$ python3 -q
>>> import numpy as np
>>> np.set_printoptions(precision=2, suppress=True, linewidth=140, legacy="1.25")
>>> F = np.minimum.outer(np.arange(1, 7), np.arange(1, 7)) * 5
>>> F
array([[ 5,  5,  5,  5,  5,  5],
       [ 5, 10, 10, 10, 10, 10],
       [ 5, 10, 15, 15, 15, 15],
       [ 5, 10, 15, 20, 20, 20],
       [ 5, 10, 15, 20, 25, 25],
       [ 5, 10, 15, 20, 25, 30]])
>>> evals, vecs = np.linalg.eigh(F)
>>> np.unique(evals.round(6) + 0, return_counts=True)[1]
array([1, 1, 1, 1, 1, 1])
>>> np.abs(vecs[:, -1]).round(6).argmax()
5
>>> (evals > 1e-8).sum(), (evals < -1e-8).sum()
(6, 0)
>>> np.round(vecs.T @ vecs, 2) + 0
array([[1., 0., 0., 0., 0., 0.],
       [0., 1., 0., 0., 0., 0.],
       [0., 0., 1., 0., 0., 0.],
       [0., 0., 0., 1., 0., 0.],
       [0., 0., 0., 0., 1., 0.],
       [0., 0., 0., 0., 0., 1.]])
>>> x0 = np.ones(6)
>>> for _ in range(3):
...     x0 = F @ x0
...     x0 /= np.linalg.norm(x0)
...     print(round(x0 @ F @ x0, 2))
... 
85.92
86.03
86.03
>>> np.round(np.linalg.eigvalsh(F)[-1], 2)
86.03
>>> x0
array([0.13, 0.26, 0.37, 0.46, 0.52, 0.55])
>>> E = np.load("test14.npy")
>>> E
array([[1.  , 0.2 , 0.04, 0.01],
       [0.2 , 1.  , 0.2 , 0.04],
       [0.04, 0.2 , 1.  , 0.2 ],
       [0.01, 0.04, 0.2 , 1.  ]])
>>> # symmetric, so the eigenvalues are real
>>> P = np.triu(np.array([[0, 2, 3, 3], [2, 3, 0, 2], [3, 2, 0, 3], [1, 0, 3, 2]]), 1) + np.eye(4)
>>> out = P @ E @ np.linalg.inv(P)
>>> np.poly(out)
array([ 1.  , -4.  ,  5.88, -3.76,  0.88])
>>> P @ E - E @ P
array([[ 0.55,  0.72,  1.  ,  0.16],
       [ 0.02, -0.32, -0.2 , -1.2 ],
       [ 0.03,  0.04,  0.48, -0.52],
       [ 0.  , -0.02, -0.03, -0.71]])
>>> round(float(np.linalg.det(out)), 2)
0.88
>>> m1 = np.load("a.npy")
>>> m1
array([[-2,  2, -2,  0,  1,  2, -1],
       [ 2,  0,  0,  1,  2, -1, -2],
       [-1, -2,  2,  2,  1, -2, -2],
       [-2,  2, -1,  2,  2, -1,  0],
       [ 2, -1,  2,  1,  2,  1,  2],
       [ 0, -2, -2,  0, -2,  2,  1],
       [ 0,  2,  1,  0, -2,  1, -2]])
>>> O, R = np.linalg.qr(m1)
>>> O.shape, R.shape
((7, 7), (7, 7))
>>> np.round(O.T @ O, 2) + 0
array([[1., 0., 0., 0., 0., 0., 0.],
       [0., 1., 0., 0., 0., 0., 0.],
       [0., 0., 1., 0., 0., 0., 0.],
       [0., 0., 0., 1., 0., 0., 0.],
       [0., 0., 0., 0., 1., 0., 0.],
       [0., 0., 0., 0., 0., 1., 0.],
       [0., 0., 0., 0., 0., 0., 1.]])
>>> np.allclose(R.T @ R, m1.T @ m1)
True
>>> np.round(O @ R, 2) + 0
array([[-2.,  2., -2.,  0.,  1.,  2., -1.],
       [ 2.,  0.,  0.,  1.,  2., -1., -2.],
       [-1., -2.,  2.,  2.,  1., -2., -2.],
       [-2.,  2., -1.,  2.,  2., -1.,  0.],
       [ 2., -1.,  2.,  1.,  2.,  1.,  2.],
       [ 0., -2., -2.,  0., -2.,  2.,  1.],
       [ 0.,  2.,  1.,  0., -2.,  1., -2.]])
>>> m1.shape
(7, 7)
>>> np.diff(m1, axis=0)
array([[ 4, -2,  2,  1,  1, -3, -1],
       [-3, -2,  2,  1, -1, -1,  0],
       [-1,  4, -3,  0,  1,  1,  2],
       [ 4, -3,  3, -1,  0,  2,  2],
       [-2, -1, -4, -1, -4,  1, -1],
       [ 0,  4,  3,  0,  0, -1, -3]])
>>> np.unravel_index(np.abs(m1).argmax(), m1.shape)
(0, 0)
>>> m1 - m1[0]
array([[ 0,  0,  0,  0,  0,  0,  0],
       [ 4, -2,  2,  1,  1, -3, -1],
       [ 1, -4,  4,  2,  0, -4, -1],
       [ 0,  0,  1,  2,  1, -3,  1],
       [ 4, -3,  4,  1,  1, -1,  3],
       [ 2, -4,  0,  0, -3,  0,  2],
       [ 2,  0,  3,  0, -3, -1, -1]])
>>> np.round(np.linalg.norm(m1), 2)
11.05
>>> np.linalg.svd(m1, compute_uv=False)
array([6.33, 5.84, 4.32, 3.63, 2.78, 2.47, 1.44])
>>> x0 = np.array([2, 0, 3, 3, 3, 3, 2])
>>> y = m1 @ x0
>>> y
array([-3,  6,  3,  2, 26, -4, -4])
>>> np.round(np.linalg.solve(m1.T, m1[1]), 2) + 0
array([0., 1., 0., 0., 0., 0., 0.])
>>> feats = np.load("block19.npy")
>>> feats
array([[ 0.59, -0.14, -0.68,  0.41],
       [-0.14,  0.95, -0.23,  0.14],
       [-0.68, -0.23, -0.14,  0.68],
       [ 0.41,  0.14,  0.68,  0.59]])
>>> # symmetric, so the eigenvalues are real
>>> np.round(np.linalg.det(feats), 2)
-1.0
>>> round(np.trace(feats), 2)
2.0
>>> np.round(np.linalg.matrix_power(feats, 2), 2) + 0
array([[1., 0., 0., 0.],
       [0., 1., 0., 0.],
       [0., 0., 1., 0.],
       [0., 0., 0., 1.]])
>>> (feats - feats.T) / 2
array([[0., 0., 0., 0.],
       [0., 0., 0., 0.],
       [0., 0., 0., 0.],
       [0., 0., 0., 0.]])
